$ python -q
>>> import numpy as np
>>> from numpy import linalg as LA
>>> np.set_printoptions(suppress=True, linewidth=100)
>>> M = np.loadtxt("dump.csv", delimiter=",")
>>> M
array([[ 0., 37., 12., 51.,  6.,  0.],
       [ 0.,  0.,  0.,  0.,  2.,  0.],
       [10.,  0.,  0.,  0.,  0.,  0.],
       [ 0., 10.,  0., 24.,  6.,  0.],
       [23.,  8., 21.,  0.,  0., 39.],
       [ 4.,  0.,  0.,  0.,  0.,  0.],
       [ 0., 17., 12., 15.,  0., 12.],
       [ 0., 30., 14., 36.,  2.,  6.],
       [11.,  4., 10.,  0.,  0., 18.],
       [ 0., 13.,  0., 27.,  6.,  0.],
       [ 0., 14.,  0., 24.,  4.,  0.],
       [ 0., 27., 12., 33.,  2.,  4.],
       [ 0., 25.,  9., 33.,  3.,  0.],
       [12.,  1.,  8.,  0.,  0., 16.],
       [ 0., 18.,  6., 24.,  2.,  0.]])
>>> basis = M[[5, 10]].astype(float)
>>> for _ in range(6):
...     z = LA.norm(M[:, None] - basis, axis=-1).argmin(axis=1)
...     basis = np.array([M[z == j].mean(axis=0) for j in range(2)])
... 
>>> z
array([1, 0, 0, 1, 0, 0, 1, 1, 0, 1, 1, 1, 1, 0, 1])
>>> np.abs(basis[1] - basis[0]).argmax()
np.int64(3)
>>> basis.round(2)
array([[10.  ,  2.17,  6.5 ,  0.  ,  0.33, 12.17],
       [ 0.  , 21.22,  7.22, 29.67,  3.44,  2.44]])
>>> np.round(basis[1] - basis[0], 2)
array([-10.  ,  19.06,   0.72,  29.67,   3.11,  -9.72])
